% ipython --no-banner

In [1]: import numpy as np

In [2]: np.set_printoptions(precision=1, suppress=True, linewidth=140, legacy="1.25")

In [3]: def rnd(a):
   ...:     return np.round(a, 1) + 0
   ...: 

In [4]: M = np.load("run8.npy")

In [5]: M
Out[5]: 
array([[0.1, 0. , 0. , 1. , 2. , 1. , 2. , 0. , 0. ],
       [0. , 0.1, 2. , 2. , 0. , 1. , 2. , 0. , 1. ],
       [0. , 2. , 0.1, 0. , 0. , 1. , 1. , 2. , 0. ],
       [2. , 2. , 2. , 0.1, 1. , 1. , 1. , 1. , 1. ],
       [2. , 2. , 0. , 2. , 0.1, 0. , 0. , 1. , 0. ],
       [2. , 1. , 1. , 1. , 2. , 0.1, 1. , 0. , 1. ],
       [0. , 0. , 1. , 1. , 1. , 1. , 0.1, 1. , 1. ],
       [2. , 0. , 0. , 2. , 2. , 0. , 0. , 1.1, 1. ],
       [0. , 0. , 0. , 1. , 2. , 1. , 2. , 0. , 0.1]])

In [6]: rnd(np.linalg.norm(M, 2) / np.linalg.norm(M))
Out[6]: 0.8

In [7]: np.linalg.cond(M) > 100
Out[7]: True

In [8]: np.linalg.matrix_rank(M, rtol=0.1)
Out[8]: 6

In [9]: np.argsort(-np.linalg.norm(M, axis=0).round(6), kind="stable")[:3]
Out[9]: array([4, 0, 3])

In [10]: rnd(np.abs(np.linalg.svd(M)[2][-1]))
Out[10]: array([0.2, 0.1, 0.5, 0.1, 0.2, 0.5, 0. , 0.3, 0.6])

In [11]: rnd(np.linalg.det(M))
Out[11]: -8.8

In [12]: np.allclose(M, M.T)
Out[12]: False

In [13]: Uu, s, Vh = np.linalg.svd(M)

In [14]: np.argmax(s[:-1] / (s[1:] + 1e-6)) + 1
Out[14]: 8

In [15]: other = Uu[:, :8] @ np.diag(s[:8]) @ Vh[:8]

In [16]: rnd(np.abs(M - other).max())
Out[16]: 0.0

In [17]: rnd(other)
Out[17]: 
array([[0.1, 0. , 0. , 1. , 2. , 1. , 2. , 0. , 0. ],
       [0. , 0.1, 2. , 2. , 0. , 1. , 2. , 0. , 1. ],
       [0. , 2. , 0.1, 0. , 0. , 1. , 1. , 2. , 0. ],
       [2. , 2. , 2. , 0.1, 1. , 1. , 1. , 1. , 1. ],
       [2. , 2. , 0. , 2. , 0.1, 0. , 0. , 1. , 0. ],
       [2. , 1. , 1. , 1. , 2. , 0.1, 1. , 0. , 1. ],
       [0. , 0. , 1. , 1. , 1. , 1. , 0.1, 1. , 1. ],
       [2. , 0. , 0. , 2. , 2. , 0. , 0. , 1.1, 1. ],
       [0. , 0. , 0. , 1. , 2. , 1. , 2. , 0. , 0.1]])

In [18]: np.linalg.matrix_rank(M, rtol=0.05)
Out[18]: 7

In [19]: rnd(np.linalg.norm(M - other) / np.linalg.norm(M))
Out[19]: 0.0

In [20]: rnd(np.linalg.norm(M - other, 2)), rnd(s[8])
Out[20]: (0.0, 0.0)

In [21]: np.linalg.matrix_rank(other)
Out[21]: 8

In [22]: m1 = np.load("a.npy")

In [23]: m1
Out[23]: 
array([[  7.,   3.,  15.,   3.,   6.,  15.,   3.,   9., -12.,   0.],
       [  3.,  -1.,   5.,   1.,   2.,   5.,   1.,   3.,  -4.,   0.],
       [ 15.,   5.,  23.,   5.,  10.,  25.,   5.,  15., -20.,   0.],
       [  3.,   1.,   5.,  -1.,   2.,   5.,   1.,   3.,  -4.,   0.],
       [  6.,   2.,  10.,   2.,   2.,  10.,   2.,   6.,  -8.,   0.],
       [ 15.,   5.,  25.,   5.,  10.,  23.,   5.,  15., -20.,   0.],
       [  3.,   1.,   5.,   1.,   2.,   5.,  -1.,   3.,  -4.,   0.],
       [  9.,   3.,  15.,   3.,   6.,  15.,   3.,   7., -12.,   0.],
       [-12.,  -4., -20.,  -4.,  -8., -20.,  -4., -12.,  14.,   0.],
       [  0.,   0.,   0.,   0.,   0.,   0.,   0.,   0.,   0.,  -2.]])

In [24]: other = np.array([[6, 1],
    ...:     [0, 9],
    ...:     [2, 8],
    ...:     [9, 5],
    ...:     [7, 1],
    ...:     [5, 7],
    ...:     [2, 9],
    ...:     [9, 8],
    ...:     [1, 7],
    ...:     [6, 0]])

In [25]: np.einsum("ik,kj->ij", m1, other)
Out[25]: 
array([[ 291.,  295.],
       [ 101.,   81.],
       [ 501.,  479.],
       [  83.,   89.],
       [ 188.,  196.],
       [ 495.,  481.],
       [  97.,   81.],
       [ 285.,  281.],
       [-406., -410.],
       [ -12.,    0.]])

In [26]: np.linalg.matrix_rank(np.vstack([m1, other.T]))
Out[26]: 10

In [27]: other.T @ m1.T
Out[27]: 
array([[ 291.,  101.,  501.,   83.,  188.,  495.,   97.,  285., -406.,  -12.],
       [ 295.,   81.,  479.,   89.,  196.,  481.,   81.,  281., -410.,    0.]])

In [28]: np.einsum("ik,kj->ji", m1, other)
Out[28]: 
array([[ 291.,  101.,  501.,   83.,  188.,  495.,   97.,  285., -406.,  -12.],
       [ 295.,   81.,  479.,   89.,  196.,  481.,   81.,  281., -410.,    0.]])

In [29]: np.linalg.matrix_rank(m1 @ other)
Out[29]: 2

In [30]: np.vstack([m1, other.T]).shape
Out[30]: (12, 10)
